$ python -q
>>> import numpy as np
>>> np.set_printoptions(suppress=True, linewidth=120)
>>> def rnd(a):
...     return np.round(a, 3) + 0
... 
>>> K = np.loadtxt("test16.csv", delimiter=",")
>>> print(K)
[[ 5. -1. -4. -2. -1.  4.  1.  2.  4.]
 [ 7. -1. -5. -2.  0.  6.  1.  1.  1.]
 [ 4. -2. -1. -2. -1.  3.  3. -3. -2.]
 [ 3. -1.  0.  0.  4. -1. -1.  4. -2.]
 [ 4.  0. -1.  0.  1.  4.  3. -4. -1.]
 [ 4.  2. -2. -2.  2.  2. -1.  1.  0.]
 [10. -7. -1. -3.  3.  5.  3.  5.  1.]
 [ 6.  0. -1. -1.  5.  1.  0.  3. -1.]
 [ 3.  0. -1.  0.  6.  3.  4. -2. -3.]
 [ 4. -5.  4.  2.  5.  2.  4.  0. -1.]
 [ 5. -5. -2.  1.  1.  3.  3.  2.  0.]
 [ 3. -1. -1. -3. -1.  1.  1.  0.  0.]
 [ 3. -3. -1. -1.  2.  7.  6. -2.  4.]
 [ 3. -1. -4. -3.  0.  2. -1. -2.  4.]
 [ 7. -1. -4. -4.  4.  1. -1.  2.  6.]]
>>> P = K @ np.linalg.solve(K.T @ K, K.T)
>>> print(rnd(np.linalg.eigvalsh(P)))
[0. 0. 0. 0. 0. 0. 1. 1. 1. 1. 1. 1. 1. 1. 1.]
>>> arr = np.load("w.npy")
>>> print(arr)
[[2. 5. 0. 0. 0. 0. 0. 0. 0. 0. 0. 0.]
 [5. 1. 5. 0. 0. 0. 0. 0. 0. 0. 0. 0.]
 [0. 5. 3. 5. 0. 0. 0. 0. 0. 0. 0. 0.]
 [0. 0. 5. 4. 5. 0. 0. 0. 0. 0. 0. 0.]
 [0. 0. 0. 5. 4. 5. 0. 0. 0. 0. 0. 0.]
 [0. 0. 0. 0. 5. 5. 5. 0. 0. 0. 0. 0.]
 [0. 0. 0. 0. 0. 5. 0. 5. 0. 0. 0. 0.]
 [0. 0. 0. 0. 0. 0. 5. 0. 5. 0. 0. 0.]
 [0. 0. 0. 0. 0. 0. 0. 5. 3. 5. 0. 0.]
 [0. 0. 0. 0. 0. 0. 0. 0. 5. 4. 5. 0.]
 [0. 0. 0. 0. 0. 0. 0. 0. 0. 5. 0. 5.]
 [0. 0. 0. 0. 0. 0. 0. 0. 0. 0. 5. 5.]]
>>> G = arr.T @ arr
>>> print(G)
[[29. 15. 25.  0.  0.  0.  0.  0.  0.  0.  0.  0.]
 [15. 51. 20. 25.  0.  0.  0.  0.  0.  0.  0.  0.]
 [25. 20. 59. 35. 25.  0.  0.  0.  0.  0.  0.  0.]
 [ 0. 25. 35. 66. 40. 25.  0.  0.  0.  0.  0.  0.]
 [ 0.  0. 25. 40. 66. 45. 25.  0.  0.  0.  0.  0.]
 [ 0.  0.  0. 25. 45. 75. 25. 25.  0.  0.  0.  0.]
 [ 0.  0.  0.  0. 25. 25. 50.  0. 25.  0.  0.  0.]
 [ 0.  0.  0.  0.  0. 25.  0. 50. 15. 25.  0.  0.]
 [ 0.  0.  0.  0.  0.  0. 25. 15. 59. 35. 25.  0.]
 [ 0.  0.  0.  0.  0.  0.  0. 25. 35. 66. 20. 25.]
 [ 0.  0.  0.  0.  0.  0.  0.  0. 25. 20. 50. 25.]
 [ 0.  0.  0.  0.  0.  0.  0.  0.  0. 25. 25. 50.]]
>>> print((arr @ arr.T).shape)
(12, 12)
